% ipython --no-banner

In [1]: import numpy as np

In [2]: import numpy.linalg as la

In [3]: np.set_printoptions(suppress=True, linewidth=100)

In [4]: rnd = lambda a: np.round(a, 2) + 0

In [5]: mat = np.loadtxt("test3.csv", delimiter=",")

In [6]: rnd(mat)
Out[6]: 
array([[-0.85,  0.37,  0.37],
       [ 0.37,  0.93, -0.07],
       [ 0.37, -0.07,  0.93]])

In [7]: x = np.array([2, -1, 3])

In [8]: rhs = mat @ x

In [9]: c, lr = np.zeros(3), 1 / la.norm(mat, 2) ** 2

In [10]: for i in range(6):
    ...:     c -= lr * mat.T @ (mat @ c - rhs)
    ...:     if i % 2 == 0: print(i, round(la.norm(mat @ c - rhs), 2))
    ...: 
0 0.0
2 0.0
4 0.0

In [11]: c
Out[11]: array([ 2., -1.,  3.])

In [12]: rnd(la.cond(mat))
Out[12]: np.float64(1.0)

In [13]: vals, V = la.eigh(mat)

In [14]: x = np.array([2, 1, 1])

In [15]: rnd(np.abs(mat).sum(axis=1).max()), np.abs(vals).max()
Out[15]: (np.float64(1.59), np.float64(1.0))

In [16]: rnd(V * np.maximum(vals, 0) @ V.T)
Out[16]: 
array([[ 0.07,  0.19,  0.19],
       [ 0.19,  0.96, -0.04],
       [ 0.19, -0.04,  0.96]])

In [17]: rnd(V * np.abs(vals) @ V.T)
Out[17]: 
array([[1., 0., 0.],
       [0., 1., 0.],
       [0., 0., 1.]])

In [18]: vals, V = la.eigh(mat)

In [19]: rnd(V @ np.diag(vals) @ V.T)
Out[19]: 
array([[-0.85,  0.37,  0.37],
       [ 0.37,  0.93, -0.07],
       [ 0.37, -0.07,  0.93]])

In [20]: rnd(V.T @ V)
Out[20]: 
array([[1., 0., 0.],
       [0., 1., 0.],
       [0., 0., 1.]])

In [21]: rnd(la.eigvalsh(mat @ mat))
Out[21]: array([1., 1., 1.])

In [22]: rnd(la.svd(mat, compute_uv=False))
Out[22]: array([1., 1., 1.])

In [23]: (vals > 1e-8).sum(), (vals < -1e-8).sum()
Out[23]: (np.int64(2), np.int64(1))

In [24]: rnd(vals)
Out[24]: array([-1.,  1.,  1.])

In [25]: rnd(la.eigvalsh(mat + 4 * np.eye(3)))
Out[25]: array([3., 5., 5.])

In [26]: u = np.array([1, 3, 3, 1, 1, 3, 1])

In [27]: r1 = np.array([2, 2, 3, 1])

In [28]: m1 = np.outer(u, r1)

In [29]: m1
Out[29]: 
array([[2, 2, 3, 1],
       [6, 6, 9, 3],
       [6, 6, 9, 3],
       [2, 2, 3, 1],
       [2, 2, 3, 1],
       [6, 6, 9, 3],
       [2, 2, 3, 1]])

In [30]: Uu, sig, vt = la.svd(m1)

In [31]: V = vt[:(sig > 1e-8).sum()]

In [32]: rng = np.random.default_rng(87944)

In [33]: x = m1[5] + 2 * m1[2] + rng.integers(2) * np.eye(4)[3]

In [34]: x
Out[34]: array([18., 18., 27., 10.])

In [35]: np.allclose(V.T @ V @ x, x)
Out[35]: False

In [36]: rank = la.matrix_rank(m1)

In [37]: rank
Out[37]: np.int64(1)

In [38]: ns = la.svd(m1)[2][rank:].T

In [39]: rnd(m1 @ ns)
Out[39]: 
array([[0., 0., 0.],
       [0., 0., 0.],
       [0., 0., 0.],
       [0., 0., 0.],
       [0., 0., 0.],
       [0., 0., 0.],
       [0., 0., 0.]])

In [40]: rnd(ns @ ns.T)
Out[40]: 
array([[ 0.78, -0.22, -0.33, -0.11],
       [-0.22,  0.78, -0.33, -0.11],
       [-0.33, -0.33,  0.5 , -0.17],
       [-0.11, -0.11, -0.17,  0.94]])

In [41]: np.allclose(m1 @ ns, 0)
Out[41]: True

In [42]: [round(float(x), 2) for x in la.svd(m1, compute_uv=False)[:3]]
Out[42]: [23.62, 0.0, 0.0]

In [43]: rnd(la.norm(m1, 2) / la.norm(m1))
Out[43]: np.float64(1.0)

In [44]: la.cond(m1) > 100
Out[44]: np.True_

In [45]: np.allclose(m1[:-1].T @ la.lstsq(m1[:-1].T, m1[-1])[0], m1[-1])
Out[45]: True

In [46]: np.abs(np.diag(la.qr(m1)[1])) > 1e-9
Out[46]: array([ True, False, False, False])

In [47]: np.unique(m1.round(6), axis=0).shape
Out[47]: (2, 4)

In [48]: gram = m1.T @ m1

In [49]: gram
Out[49]: 
array([[124, 124, 186,  62],
       [124, 124, 186,  62],
       [186, 186, 279,  93],
       [ 62,  62,  93,  31]])

In [50]: (m1 @ m1.T).shape
Out[50]: (7, 7)

In [51]: rnd(la.svd(m1, compute_uv=False) ** 2)
Out[51]: array([558.,   0.,   0.,   0.])

In [52]: la.matrix_rank(gram)
Out[52]: np.int64(1)

In [53]: np.trace(gram), (m1 ** 2).sum()
Out[53]: (np.int64(558), np.int64(558))

In [54]: np.allclose(gram, gram.T)
Out[54]: True

In [55]: Y = np.array([[-2, 0], [2, 1]])

In [56]: C = np.array([[-1, -2, -2], [-3, -1, 3], [-1, 2, 2]])

In [57]: arr = np.kron(Y, C)

In [58]: arr
Out[58]: 
array([[ 2,  4,  4,  0,  0,  0],
       [ 6,  2, -6,  0,  0,  0],
       [ 2, -4, -4,  0,  0,  0],
       [-2, -4, -4, -1, -2, -2],
       [-6, -2,  6, -3, -1,  3],
       [-2,  4,  4, -1,  2,  2]])

In [59]: labels = rng.permutation(6)

In [60]: labels
Out[60]: array([2, 3, 4, 1, 5, 0])

In [61]: Y = arr[labels][:, labels]

In [62]: np.trace(Y)
Out[62]: np.int64(0)

In [63]: np.allclose(Y, arr)
Out[63]: False

In [64]: ang = np.radians(60)

In [65]: Rm = np.eye(6)

In [66]: Rm[3, 3] = Rm[0, 0] = np.cos(ang)

In [67]: Rm[3, 0], Rm[0, 3] = -np.sin(ang), np.sin(ang)

In [68]: rnd(Rm)
Out[68]: 
array([[ 0.5 ,  0.  ,  0.  ,  0.87,  0.  ,  0.  ],
       [ 0.  ,  1.  ,  0.  ,  0.  ,  0.  ,  0.  ],
       [ 0.  ,  0.  ,  1.  ,  0.  ,  0.  ,  0.  ],
       [-0.87,  0.  ,  0.  ,  0.5 ,  0.  ,  0.  ],
       [ 0.  ,  0.  ,  0.  ,  0.  ,  1.  ,  0.  ],
       [ 0.  ,  0.  ,  0.  ,  0.  ,  0.  ,  1.  ]])

In [69]: Y = arr @ Rm.T

In [70]: np.allclose(arr @ arr.T, Y @ Y.T)
Out[70]: True

In [71]: np.allclose(la.norm(arr, axis=1), la.norm(Y, axis=1))
Out[71]: True

In [72]: rnd(Y)
Out[72]: 
array([[ 1.  ,  4.  ,  4.  , -1.73,  0.  ,  0.  ],
       [ 3.  ,  2.  , -6.  , -5.2 ,  0.  ,  0.  ],
       [ 1.  , -4.  , -4.  , -1.73,  0.  ,  0.  ],
       [-1.87, -4.  , -4.  ,  1.23, -2.  , -2.  ],
       [-5.6 , -2.  ,  6.  ,  3.7 , -1.  ,  3.  ],
       [-1.87,  4.  ,  4.  ,  1.23,  2.  ,  2.  ]])

In [73]: Y = arr / la.norm(arr, axis=1, keepdims=True)

In [74]: gram = Y @ Y.T

In [75]: np.argwhere(np.triu(np.abs(gram) > 0.95, 1))
Out[75]: array([], shape=(0, 2), dtype=int64)

In [76]: rnd(gram)
Out[76]: 
array([[ 1.  , -0.08, -0.78, -0.89,  0.07,  0.7 ],
       [-0.08,  1.  ,  0.54,  0.07, -0.89, -0.48],
       [-0.78,  0.54,  1.  ,  0.7 , -0.48, -0.89],
       [-0.89,  0.07,  0.7 ,  1.  , -0.08, -0.78],
       [ 0.07, -0.89, -0.48, -0.08,  1.  ,  0.54],
       [ 0.7 , -0.48, -0.89, -0.78,  0.54,  1.  ]])

In [77]: (np.abs(gram) > 0.9).astype(int)
Out[77]: 
array([[1, 0, 0, 0, 0, 0],
       [0, 1, 0, 0, 0, 0],
       [0, 0, 1, 0, 0, 0],
       [0, 0, 0, 1, 0, 0],
       [0, 0, 0, 0, 1, 0],
       [0, 0, 0, 0, 0, 1]])

In [78]: u = np.array([-5, 1, -8])

In [79]: X = np.array([np.roll(u, i) for i in range(3)])

In [80]: X
Out[80]: 
array([[-5,  1, -8],
       [-8, -5,  1],
       [ 1, -8, -5]])

In [81]: Y = X / la.norm(X, axis=1, keepdims=True)

In [82]: gram = Y @ Y.T

In [83]: rnd(la.norm(Y, axis=1))
Out[83]: array([1., 1., 1.])

In [84]: gram
Out[84]: 
array([[1. , 0.3, 0.3],
       [0.3, 1. , 0.3],
       [0.3, 0.3, 1. ]])

In [85]: rnd(np.degrees(np.arccos(np.clip(gram[0, 2], -1, 1))))
Out[85]: np.float64(72.54)

In [86]: gram[0]
Out[86]: array([1. , 0.3, 0.3])

In [87]: t3 = np.stack([X, 5 * X, X[::-1]])

In [88]: rnd(la.det(t3))
Out[88]: array([  -756., -94500.,    756.])

In [89]: la.matrix_rank(t3)
Out[89]: array([3, 3, 3])

In [90]: t3.sum(axis=0)
Out[90]: 
array([[-29,  -2, -53],
       [-56, -35,   7],
       [  1, -47, -38]])

In [91]: O, V = la.qr(X[:, :2])[0], la.qr(X[:, 2:])[0]

In [92]: sig = la.svd(O.T @ V, compute_uv=False)

In [93]: rnd(sig)
Out[93]: array([0.37])

In [94]: rnd(la.norm(O @ O.T - V @ V.T, 2))
Out[94]: np.float64(1.0)

In [95]: u, r1 = X[2], X[0]

In [96]: u @ r1
Out[96]: np.int64(27)

In [97]: u @ u
Out[97]: np.int64(90)

In [98]: p = (u @ r1) / (u @ u) * u

In [99]: rnd(la.norm(u + r1) ** 2 + la.norm(u - r1) ** 2)
Out[99]: np.float64(360.0)

In [100]: p
Out[100]: array([ 0.3, -2.4, -1.5])

In [101]: X - X[0]
Out[101]: 
array([[ 0,  0,  0],
       [-3, -6,  9],
       [ 6, -9,  3]])

In [102]: X.shape
Out[102]: (3, 3)

In [103]: la.matrix_rank(X)
Out[103]: np.int64(3)

In [104]: X.sum(axis=0)
Out[104]: array([-12, -12, -12])

In [105]: Y = np.array([[1, 1, 0, 1], [0, 0, 0, 2], [0, 2, 0, 1]])

In [106]: data = np.block([[np.zeros((3, 3)), Y], [Y.T, np.zeros((4, 4))]])

In [107]: data
Out[107]: 
array([[0., 0., 0., 1., 1., 0., 1.],
       [0., 0., 0., 0., 0., 0., 2.],
       [0., 0., 0., 0., 2., 0., 1.],
       [1., 0., 0., 0., 0., 0., 0.],
       [1., 0., 2., 0., 0., 0., 0.],
       [0., 0., 0., 0., 0., 0., 0.],
       [1., 2., 1., 0., 0., 0., 0.]])

In [108]: la.lstsq(data[:-1].T, data[-1])[2]
Out[108]: np.int32(5)

In [109]: np.abs(np.diag(la.qr(data)[1])) > 1e-9
Out[109]: array([ True,  True,  True,  True,  True, False,  True])

In [110]: vals, V = la.eigh(data)

In [111]: np.abs(V[:, -1]).round(6).argmax()
Out[111]: np.int64(6)

In [112]: rnd(vals)
Out[112]: array([-2.97, -1.57, -0.86,  0.  ,  0.86,  1.57,  2.97])

In [113]: rnd(la.eigvalsh(data + 5 * np.eye(7)))
Out[113]: array([2.03, 3.43, 4.14, 5.  , 5.86, 6.57, 7.97])

In [114]: (vals > 1e-8).sum(), (vals < -1e-8).sum()
Out[114]: (np.int64(3), np.int64(3))

In [115]: rnd(la.eigvalsh(data @ data))
Out[115]: array([0.  , 0.74, 0.74, 2.47, 2.47, 8.8 , 8.8 ])

In [116]: w1 = np.array([[0, 2, 2, 0],
     ...:     [0, 1, 3, 3],
     ...:     [2, 3, 3, 1],
     ...:     [0, 1, 0, 3],
     ...:     [0, 3, 0, 3],
     ...:     [3, 0, 3, 1],
     ...:     [2, 1, 2, 1]])

In [117]: c = np.array([0, -1, -1, 0])

In [118]: H = np.maximum(data @ w1 + c, 0)

In [119]: la.matrix_rank(H)
Out[119]: np.int64(4)

In [120]: rnd((H > 0).mean(axis=0))
Out[120]: array([0.71, 0.86, 0.86, 0.71])

In [121]: C = np.array([[5, 3, 1], [4, 4, 0], [2, 1, 2], [0, 5, 0]])

In [122]: H @ C
Out[122]: 
array([[28., 58.,  4.],
       [30., 29., 10.],
       [36., 66.,  4.],
       [ 6.,  5.,  2.],
       [62., 57., 18.],
       [ 0.,  0.,  0.],
       [54., 75., 22.]])

In [123]: w1 @ C
Out[123]: 
array([[12, 10,  4],
       [10, 22,  6],
       [28, 26,  8],
       [ 4, 19,  0],
       [12, 27,  0],
       [21, 17,  9],
       [18, 17,  6]])

In [124]: rank = la.matrix_rank(data)

In [125]: rank
Out[125]: np.int64(6)

In [126]: ns = la.svd(data)[2][rank:].T

In [127]: rnd(data @ ns)
Out[127]: 
array([[0.],
       [0.],
       [0.],
       [0.],
       [0.],
       [0.],
       [0.]])

In [128]: [int(la.matrix_rank(data[:i])) for i in range(1, len(data) + 1)]
Out[128]: [1, 2, 3, 4, 5, 5, 6]

In [129]: rnd(ns @ ns.T)
Out[129]: 
array([[0., 0., 0., 0., 0., 0., 0.],
       [0., 0., 0., 0., 0., 0., 0.],
       [0., 0., 0., 0., 0., 0., 0.],
       [0., 0., 0., 0., 0., 0., 0.],
       [0., 0., 0., 0., 0., 0., 0.],
       [0., 0., 0., 0., 0., 1., 0.],
       [0., 0., 0., 0., 0., 0., 0.]])

In [130]: rnd(ns[:, 0] / ns[np.abs(ns[:, 0]).round(6).argmax(), 0])
Out[130]: array([0., 0., 0., 0., 0., 1., 0.])

In [131]: ns.shape
Out[131]: (7, 1)

In [132]: [int(la.matrix_rank(np.delete(data, i, axis=0))) for i in range(7)]
Out[132]: [5, 5, 5, 5, 5, 6, 5]
